>>> import numpy as np
>>> from numpy import linalg as LA
>>> np.set_printoptions(precision=3, suppress=True, linewidth=160, legacy="1.25")
>>> F = np.array([[-4, -5, 2, 4, 2, -5, -1],
...     [4, 1, 3, 1, 4, 3, -5],
...     [4, -5, -4, -5, -4, -5, 5],
...     [4, -4, 0, 5, 5, 0, -5],
...     [2, -4, 4, 3, 5, 4, 3],
...     [4, -5, 5, 0, -4, 2, 5],
...     [0, 4, -4, 0, 5, 1, 5]])
>>> out = F / LA.norm(F, axis=1, keepdims=True)
>>> G = out @ out.T
>>> (np.abs(G) > 0.9).astype(int)
array([[1, 0, 0, 0, 0, 0, 0],
       [0, 1, 0, 0, 0, 0, 0],
       [0, 0, 1, 0, 0, 0, 0],
       [0, 0, 0, 1, 0, 0, 0],
       [0, 0, 0, 0, 1, 0, 0],
       [0, 0, 0, 0, 0, 1, 0],
       [0, 0, 0, 0, 0, 0, 1]])
>>> np.argwhere(np.triu(np.abs(G) > 0.95, 1))
array([], shape=(0, 2), dtype=int64)
>>> np.round(np.degrees(np.arccos(np.clip(G[3, 4], -1, 1))), 3)
60.922
>>> (G - 2 * np.eye(7)).round(6).argmax(axis=1)
array([3, 3, 5, 1, 5, 4, 4])
>>> u = np.array([-5, 3, 2, 4, -1, -8, -6, -5, 9, -9, -2, -3, -1, 3, -3, -8]) + 0.5
>>> m1 = np.outer(u, u) / (u @ u)
>>> m1
array([[ 0.049, -0.038, -0.027, -0.049,  0.005,  0.082,  0.06 ,  0.049, -0.104,  0.093,  0.016,  0.027,  0.005, -0.038,  0.027,  0.082],
       [-0.038,  0.03 ,  0.021,  0.038, -0.004, -0.064, -0.047, -0.038,  0.081, -0.072, -0.013, -0.021, -0.004,  0.03 , -0.021, -0.064],
       [-0.027,  0.021,  0.015,  0.027, -0.003, -0.046, -0.033, -0.027,  0.058, -0.052, -0.009, -0.015, -0.003,  0.021, -0.015, -0.046],
       [-0.049,  0.038,  0.027,  0.049, -0.005, -0.082, -0.06 , -0.049,  0.104, -0.093, -0.016, -0.027, -0.005,  0.038, -0.027, -0.082],
       [ 0.005, -0.004, -0.003, -0.005,  0.001,  0.009,  0.007,  0.005, -0.012,  0.01 ,  0.002,  0.003,  0.001, -0.004,  0.003,  0.009],
       [ 0.082, -0.064, -0.046, -0.082,  0.009,  0.137,  0.1  ,  0.082, -0.173,  0.155,  0.027,  0.046,  0.009, -0.064,  0.046,  0.137],
       [ 0.06 , -0.047, -0.033, -0.06 ,  0.007,  0.1  ,  0.073,  0.06 , -0.127,  0.113,  0.02 ,  0.033,  0.007, -0.047,  0.033,  0.1  ],
       [ 0.049, -0.038, -0.027, -0.049,  0.005,  0.082,  0.06 ,  0.049, -0.104,  0.093,  0.016,  0.027,  0.005, -0.038,  0.027,  0.082],
       [-0.104,  0.081,  0.058,  0.104, -0.012, -0.173, -0.127, -0.104,  0.219, -0.196, -0.035, -0.058, -0.012,  0.081, -0.058, -0.173],
       [ 0.093, -0.072, -0.052, -0.093,  0.01 ,  0.155,  0.113,  0.093, -0.196,  0.175,  0.031,  0.052,  0.01 , -0.072,  0.052,  0.155],
       [ 0.016, -0.013, -0.009, -0.016,  0.002,  0.027,  0.02 ,  0.016, -0.035,  0.031,  0.005,  0.009,  0.002, -0.013,  0.009,  0.027],
       [ 0.027, -0.021, -0.015, -0.027,  0.003,  0.046,  0.033,  0.027, -0.058,  0.052,  0.009,  0.015,  0.003, -0.021,  0.015,  0.046],
       [ 0.005, -0.004, -0.003, -0.005,  0.001,  0.009,  0.007,  0.005, -0.012,  0.01 ,  0.002,  0.003,  0.001, -0.004,  0.003,  0.009],
       [-0.038,  0.03 ,  0.021,  0.038, -0.004, -0.064, -0.047, -0.038,  0.081, -0.072, -0.013, -0.021, -0.004,  0.03 , -0.021, -0.064],
       [ 0.027, -0.021, -0.015, -0.027,  0.003,  0.046,  0.033,  0.027, -0.058,  0.052,  0.009,  0.015,  0.003, -0.021,  0.015,  0.046],
       [ 0.082, -0.064, -0.046, -0.082,  0.009,  0.137,  0.1  ,  0.082, -0.173,  0.155,  0.027,  0.046,  0.009, -0.064,  0.046,  0.137]])
>>> # symmetric
>>> rank = LA.matrix_rank(m1)
>>> rank
1
>>> ns = LA.svd(m1)[2][rank:].T
>>> ns.shape
(16, 15)
>>> [int(LA.matrix_rank(m1[:, :j + 1])) for j in range(16)]
[1, 1, 1, 1, 1, 1, 1, 1, 1, 1, 1, 1, 1, 1, 1, 1]
>>> [int(LA.matrix_rank(m1[:i])) for i in range(1, len(m1) + 1)]
[1, 1, 1, 1, 1, 1, 1, 1, 1, 1, 1, 1, 1, 1, 1, 1]
